% python3 -q
>>> import numpy as np
>>> from numpy import linalg as LA
>>> np.set_printoptions(precision=3, suppress=True, linewidth=140, floatmode="fixed")
>>> feats = np.array([[0, 0, 0, 0], [0, 0, 0, 0], [0, 0, 0, 0], [0, 0, 2, 1]])
>>> # row 1 repeats row 0
>>> print(np.kron(np.eye(2, dtype=int), feats))
[[0 0 0 0 0 0 0 0]
 [0 0 0 0 0 0 0 0]
 [0 0 0 0 0 0 0 0]
 [0 0 2 1 0 0 0 0]
 [0 0 0 0 0 0 0 0]
 [0 0 0 0 0 0 0 0]
 [0 0 0 0 0 0 0 0]
 [0 0 0 0 0 0 2 1]]
>>> print(np.poly(feats))
[ 1.000 -1.000  0.000  0.000  0.000]
>>> np.einsum("ii->", feats)
np.int64(1)
>>> theta = np.radians(90)
>>> R = np.eye(4)
>>> R[1, 1] = R[0, 0] = np.cos(theta)
>>> R[1, 0], R[0, 1] = -np.sin(theta), np.sin(theta)
>>> R.round(3) + 0
array([[ 0.000,  1.000,  0.000,  0.000],
       [-1.000,  0.000,  0.000,  0.000],
       [ 0.000,  0.000,  1.000,  0.000],
       [ 0.000,  0.000,  0.000,  1.000]])
>>> Y = feats @ R.T
>>> print(LA.svd(feats, compute_uv=False), LA.svd(Y, compute_uv=False))
[2.236 0.000 0.000 0.000] [2.236 0.000 0.000 0.000]
>>> Y
array([[0.000, 0.000, 0.000, 0.000],
       [0.000, 0.000, 0.000, 0.000],
       [0.000, 0.000, 0.000, 0.000],
       [0.000, 0.000, 2.000, 1.000]])
>>> round(LA.det(R), 3), np.trace(R)
(np.float64(1.0), np.float64(2.0))
>>> vec = np.array([0, -3, -2, 0])
>>> feats @ (2 * vec)
array([ 0,  0,  0, -8])
>>> print(feats * vec)
[[ 0  0  0  0]
 [ 0  0  0  0]
 [ 0  0  0  0]
 [ 0  0 -4  0]]
>>> (feats @ vec).argmax()
np.int64(0)
>>> feats @ vec
array([ 0,  0,  0, -4])
>>> feats @ np.ones(4)
array([0.000, 0.000, 0.000, 3.000])
>>> print(np.sign((feats @ vec).round(6)))
[ 0  0  0 -1]
